$ ipython --no-banner

In [1]: import numpy as np

In [2]: np.set_printoptions(suppress=True, linewidth=160)

In [3]: arr = np.array([[0, 2, 1, 2, 2],
   ...:     [1, 2, 2, 1, 0],
   ...:     [2, 2, 0, 2, 2],
   ...:     [1, 2, 2, 0, 0],
   ...:     [0, 1, 2, 0, 1]])

In [4]: Q, R = np.linalg.qr(arr)

In [5]: np.round(Q.T @ Q, 3) + 0
Out[5]: 
array([[1., 0., 0., 0., 0.],
       [0., 1., 0., 0., 0.],
       [0., 0., 1., 0., 0.],
       [0., 0., 0., 1., 0.],
       [0., 0., 0., 0., 1.]])

In [6]: np.allclose(R.T @ R, arr.T @ arr)
Out[6]: True

In [7]: print(round(float(np.trace(Q @ Q.T)), 3))
5.0

In [8]: print(Q.shape, R.shape)
(5, 5) (5, 5)

In [9]: rng = np.random.default_rng(208)

In [10]: idx = rng.permutation(5)

In [11]: out = arr[:, idx] * rng.choice([-1, 1], 5)

In [12]: out
Out[12]: 
array([[0, 2, 2, 1, 2],
       [1, 1, 0, 2, 2],
       [2, 2, 2, 0, 2],
       [1, 0, 0, 2, 2],
       [0, 0, 1, 2, 1]])

In [13]: U, _, vt = np.linalg.svd(arr.T @ out)

In [14]: print(np.round(np.linalg.lstsq(arr, out)[0], 3) + 0)
[[1. 0. 0. 0. 0.]
 [0. 0. 0. 0. 1.]
 [0. 0. 0. 1. 0.]
 [0. 1. 0. 0. 0.]
 [0. 0. 1. 0. 0.]]

In [15]: np.round(U @ vt, 3) + 0
Out[15]: 
array([[1., 0., 0., 0., 0.],
       [0., 0., 0., 0., 1.],
       [0., 0., 0., 1., 0.],
       [0., 1., 0., 0., 0.],
       [0., 0., 1., 0., 0.]])

In [16]: np.einsum("ii->", arr)
Out[16]: np.int64(3)

In [17]: np.einsum("ij,ji->", arr, arr)
Out[17]: np.int64(45)

In [18]: np.kron(np.eye(2, dtype=int), arr)
Out[18]: 
array([[0, 2, 1, 2, 2, 0, 0, 0, 0, 0],
       [1, 2, 2, 1, 0, 0, 0, 0, 0, 0],
       [2, 2, 0, 2, 2, 0, 0, 0, 0, 0],
       [1, 2, 2, 0, 0, 0, 0, 0, 0, 0],
       [0, 1, 2, 0, 1, 0, 0, 0, 0, 0],
       [0, 0, 0, 0, 0, 0, 2, 1, 2, 2],
       [0, 0, 0, 0, 0, 1, 2, 2, 1, 0],
       [0, 0, 0, 0, 0, 2, 2, 0, 2, 2],
       [0, 0, 0, 0, 0, 1, 2, 2, 0, 0],
       [0, 0, 0, 0, 0, 0, 1, 2, 0, 1]])

In [19]: print(np.round(np.linalg.eigvals(arr).sum().real, 3))
3.0

In [20]: def softmax(z):
    ...:     e = np.exp(z - z.max(axis=-1, keepdims=True))
    ...:     return e / e.sum(axis=-1, keepdims=True)
    ...: 

In [21]: print(np.round(softmax(arr).sum(axis=1), 3))
[1. 1. 1. 1. 1.]

In [22]: np.round(softmax(arr[1]), 3)
Out[22]: array([0.128, 0.348, 0.348, 0.128, 0.047])

In [23]: np.round(softmax(arr[1] + 5), 3)
Out[23]: array([0.128, 0.348, 0.348, 0.128, 0.047])

In [24]: att = arr @ arr.T / np.sqrt(5)

In [25]: np.round(softmax(att)[1] @ arr, 3)
Out[25]: array([0.936, 1.936, 1.533, 1.004, 0.687])

In [26]: softmax(att).round(6).argmax(axis=1)
Out[26]: array([0, 1, 2, 1, 0])

In [27]: C2 = arr.T @ arr

In [28]: np.round(np.linalg.eigvalsh(C2)[::-1], 3)
Out[28]: array([40.531,  9.291,  3.186,  0.851,  0.141])

In [29]: print((arr @ arr.T).shape)
(5, 5)

In [30]: np.trace(C2), (arr ** 2).sum()
Out[30]: (np.int64(54), np.int64(54))

In [31]: np.allclose(C2, C2.T)
Out[31]: True

In [32]: print(np.round(np.linalg.svd(arr, compute_uv=False) ** 2, 3))
[40.531  9.291  3.186  0.851  0.141]

In [33]: F = np.loadtxt("case17.csv", delimiter=",")

In [34]: F
Out[34]: 
array([[-5.,  5.,  2.,  1.,  3.],
       [ 3., -5.,  5.,  2.,  1.],
       [ 1.,  3., -5.,  5.,  2.],
       [ 2.,  1.,  3., -5.,  5.],
       [ 5.,  2.,  1.,  3., -5.]])

In [35]: out = np.linalg.invert(F)
---------------------------------------------------------------------------
AttributeError                            Traceback (most recent call last)
Cell In[35], line 1
----> 1 out = np.linalg.invert(F)

AttributeError: module 'numpy.linalg' has no attribute 'invert'

In [36]: out = np.linalg.inv(F)

In [37]: round(np.linalg.slogdet(F)[0], 3)
Out[37]: np.float64(1.0)

In [38]: np.round(np.linalg.det(F) * out, 3)
Out[38]: 
array([[-1417.,   263.,  1139.,  1889.,  1547.],
       [ 1547., -1417.,   263.,  1139.,  1889.],
       [ 1889.,  1547., -1417.,   263.,  1139.],
       [ 1139.,  1889.,  1547., -1417.,   263.],
       [  263.,  1139.,  1889.,  1547., -1417.]])

In [39]: print(out.round(3))
[[-0.069  0.013  0.055  0.092  0.075]
 [ 0.075 -0.069  0.013  0.055  0.092]
 [ 0.092  0.075 -0.069  0.013  0.055]
 [ 0.055  0.092  0.075 -0.069  0.013]
 [ 0.013  0.055  0.092  0.075 -0.069]]

In [40]: C2 = out.T @ out

In [41]: print(np.round(np.diag(C2), 3))
[0.022 0.022 0.022 0.022 0.022]

In [42]: np.round(np.linalg.eigvalsh(C2)[::-1], 3)
Out[42]: array([0.033, 0.033, 0.028, 0.009, 0.009])

In [43]: idx = rng.permutation(5)

In [44]: print(idx)
[2 4 3 1 0]

In [45]: out = F[idx][:, idx]

In [46]: np.trace(out)
Out[46]: np.float64(-25.0)

In [47]: np.round(np.sort(np.abs(np.linalg.eigvals(out))), 3)
Out[47]: array([ 5.545,  5.545,  6.   , 10.547, 10.547])

In [48]: print(round(np.linalg.det(out), 3), np.round(np.linalg.det(F[idx]), 3))
20526.0 20526.0

In [49]: out
Out[49]: 
array([[-5.,  2.,  5.,  3.,  1.],
       [ 1., -5.,  3.,  2.,  5.],
       [ 3.,  5., -5.,  1.,  2.],
       [ 5.,  1.,  2., -5.,  3.],
       [ 2.,  3.,  1.,  5., -5.]])

In [50]: data = np.array([[0, 0, 0, 3, 2, 0],
    ...:     [2, 1, 2, 0, 0, 1],
    ...:     [0, 1, 0, 3, 0, 2],
    ...:     [0, 0, 0, 1, 3, 0],
    ...:     [1, 0, 3, 2, 0, 1],
    ...:     [1, 2, 0, 0, 0, 0]])

In [51]: data
Out[51]: 
array([[0, 0, 0, 3, 2, 0],
       [2, 1, 2, 0, 0, 1],
       [0, 1, 0, 3, 0, 2],
       [0, 0, 0, 1, 3, 0],
       [1, 0, 3, 2, 0, 1],
       [1, 2, 0, 0, 0, 0]])

In [52]: out = np.linalg.invert(data)
---------------------------------------------------------------------------
AttributeError                            Traceback (most recent call last)
Cell In[52], line 1
----> 1 out = np.linalg.invert(data)

AttributeError: module 'numpy.linalg' has no attribute 'invert'

In [53]: out = np.linalg.inv(data)

In [54]: round(np.linalg.det(data) * np.linalg.det(out), 3)
Out[54]: np.float64(1.0)

In [55]: (np.abs(out) > 1e-9).astype(int)
Out[55]: 
array([[1, 1, 1, 1, 1, 1],
       [1, 1, 1, 1, 1, 1],
       [1, 1, 1, 1, 1, 1],
       [1, 0, 0, 1, 0, 0],
       [1, 0, 0, 1, 0, 0],
       [1, 1, 1, 1, 1, 1]])

In [56]: np.round(np.linalg.slogdet(data)[0], 3)
Out[56]: np.float64(-1.0)

In [57]: np.allclose(data, data.T)
Out[57]: False

In [58]: out = np.array([[2, 1], [-3, 0], [-3, 3], [1, -1], [-1, -1]])

In [59]: cent = np.array([[0, 2, 2, 1, 3, 2, 4, 1], [3, 2, 4, 0, 3, 2, 4, 4]])

In [60]: E = out @ cent + 0.1 * rng.normal(size=(5, 8))

In [61]: E.round(3)
Out[61]: 
array([[  2.937,   6.187,   8.038,   1.928,   9.247,   6.132,  12.132,   5.898],
       [ -0.08 ,  -5.852,  -5.862,  -3.035,  -8.863,  -5.977, -11.881,  -2.768],
       [  8.856,  -0.149,   5.948,  -2.981,   0.015,  -0.062,   0.068,   8.901],
       [ -3.053,   0.109,  -2.031,   0.979,  -0.186,   0.111,   0.049,  -3.168],
       [ -3.08 ,  -4.188,  -6.161,  -0.951,  -6.022,  -3.896,  -8.031,  -4.979]])

In [62]: round(float(np.linalg.norm(E, 2) / np.linalg.norm(E)), 3)
Out[62]: 0.909

In [63]: np.argsort(-np.linalg.norm(E, axis=0).round(6), kind="stable")[:3]
Out[63]: array([6, 4, 2])

In [64]: [round(float(x), 3) for x in np.linalg.svd(E, compute_uv=False)[:3]]
Out[64]: [31.419, 14.386, 0.284]

In [65]: x0 = np.array([-2, 0, 0, -2, -1, -1, 1, -1])

In [66]: np.round(E @ x0, 3)
Out[66]: array([-18.876,  11.956, -20.536,   7.439,  14.927])

In [67]: np.round(E * x0, 3)
Out[67]: 
array([[ -5.875,   0.   ,   0.   ,  -3.856,  -9.247,  -6.132,  12.132,  -5.898],
       [  0.159,  -0.   ,  -0.   ,   6.071,   8.863,   5.977, -11.881,   2.768],
       [-17.712,  -0.   ,   0.   ,   5.963,  -0.015,   0.062,   0.068,  -8.901],
       [  6.106,   0.   ,  -0.   ,  -1.959,   0.186,  -0.111,   0.049,   3.168],
       [  6.159,  -0.   ,  -0.   ,   1.902,   6.022,   3.896,  -8.031,   4.979]])

In [68]: print(np.round(E @ np.eye(8)[5], 3))
[ 6.132 -5.977 -0.062  0.111 -3.896]

In [69]: np.round((E * x0).sum(axis=1), 3)
Out[69]: array([-18.876,  11.956, -20.536,   7.439,  14.927])

In [70]: np.linalg.norm(E @ x0) <= np.linalg.norm(E, 2) * np.linalg.norm(x0) + 1e-9
Out[70]: np.True_

In [71]: np.round(E @ (2 * x0), 3)
Out[71]: array([-37.753,  23.913, -41.071,  14.878,  29.854])

In [72]: print(np.round(np.einsum("ij,j->i", E, x0), 3))
[-18.876  11.956 -20.536   7.439  14.927]

In [73]: np.round(E @ np.ones(8), 3)
Out[73]: array([ 52.5  , -44.317,  20.596,  -7.189, -37.307])

In [74]: U, sig, vt = np.linalg.svd(E)

In [75]: sig.round(3)
Out[75]: array([31.419, 14.386,  0.284,  0.242,  0.169])

In [76]: out = U[:, :2] @ np.diag(sig[:2]) @ vt[:2]

In [77]: round(float(np.abs(E - out).max()), 3)
Out[77]: 0.16

In [78]: np.linalg.matrix_rank(E, rtol=0.05)
Out[78]: np.int64(2)

In [79]: np.linalg.matrix_rank(out)
Out[79]: np.int64(2)

In [80]: round(float(np.linalg.norm(E - out) / np.linalg.norm(E)), 3)
Out[80]: 0.012

In [81]: Q, _ = np.linalg.qr(np.array([[0.8, 0.1, 0.8, -0.7, 1.5],
    ...:     [0.3, -1.4, -0.5, -1.2, -0.4],
    ...:     [-0.1, -1.6, 0.0, -0.9, 0.7],
    ...:     [-1.1, 0.2, -0.4, 0.3, -0.1],
    ...:     [0.2, -1.5, -0.9, -1.0, -0.5]]))

In [82]: vals = np.array([1, 1, 0, 3, 3])

In [83]: feats = Q @ np.diag(vals) @ Q.T

In [84]: feats.round(3)
Out[84]: 
array([[ 1.791,  0.135, -0.608,  0.791,  0.681],
       [ 0.135,  2.302, -0.234,  0.308, -0.916],
       [-0.608, -0.234,  0.698, -0.397,  0.447],
       [ 0.791,  0.308, -0.397,  1.748,  0.289],
       [ 0.681, -0.916,  0.447,  0.289,  1.461]])

In [85]: out = feats + rng.integers(-2, 3, (5, 4)) @ rng.integers(-2, 3, (4, 5))

In [86]: out.round(3)
Out[86]: 
array([[-2.209, -3.865, -6.608, -0.209,  0.681],
       [-1.865,  6.302, -4.234, -4.692, -2.916],
       [ 1.392, -4.234, -1.302, -4.397, -3.553],
       [-5.209, -2.692, -6.397,  6.748,  6.289],
       [ 8.681,  4.084,  6.447, -5.711, -4.539]])

In [87]: np.abs(out - feats).sum(axis=1)
Out[87]: array([15., 17., 16., 26., 31.])

In [88]: np.linalg.matrix_rank(out - feats, tol=1e-8)
Out[88]: np.int64(4)

In [89]: np.round(out - feats, 3)
Out[89]: 
array([[-4., -4., -6., -1.,  0.],
       [-2.,  4., -4., -5., -2.],
       [ 2., -4., -2., -4., -4.],
       [-6., -3., -6.,  5.,  6.],
       [ 8.,  5.,  6., -6., -6.]])

In [90]: np.round(np.linalg.svd(out - feats, compute_uv=False), 3) + 0
Out[90]: array([19.456, 10.115,  6.821,  1.273,  0.   ])

In [91]: A = np.array([[0.0, 0.0, 0.0, 0.0],
    ...:     [2.0, 0.0, 2.0, -2.0],
    ...:     [4.0, 0.0, 4.0, -4.0],
    ...:     [6.0, 0.0, 6.0, -6.0]])

In [92]: A
Out[92]: 
array([[ 0.,  0.,  0.,  0.],
       [ 2.,  0.,  2., -2.],
       [ 4.,  0.,  4., -4.],
       [ 6.,  0.,  6., -6.]])

In [93]: np.allclose(A @ A.T, A.T @ A)
Out[93]: False

In [94]: np.round(np.sort(np.abs(np.linalg.eigvals(A))), 3)
Out[94]: array([0., 0., 0., 2.])

In [95]: np.round(np.linalg.matrix_power(A, 4), 3)
Out[95]: 
array([[  0.,   0.,   0.,   0.],
       [-16.,   0., -16.,  16.],
       [-32.,   0., -32.,  32.],
       [-48.,   0., -48.,  48.]])

In [96]: print(round(np.abs(np.linalg.eigvals(A)).max(), 3))
2.0

In [97]: (A - A.T) / 2
Out[97]: 
array([[ 0., -1., -2., -3.],
       [ 1.,  0.,  1., -1.],
       [ 2., -1.,  0., -5.],
       [ 3.,  1.,  5.,  0.]])
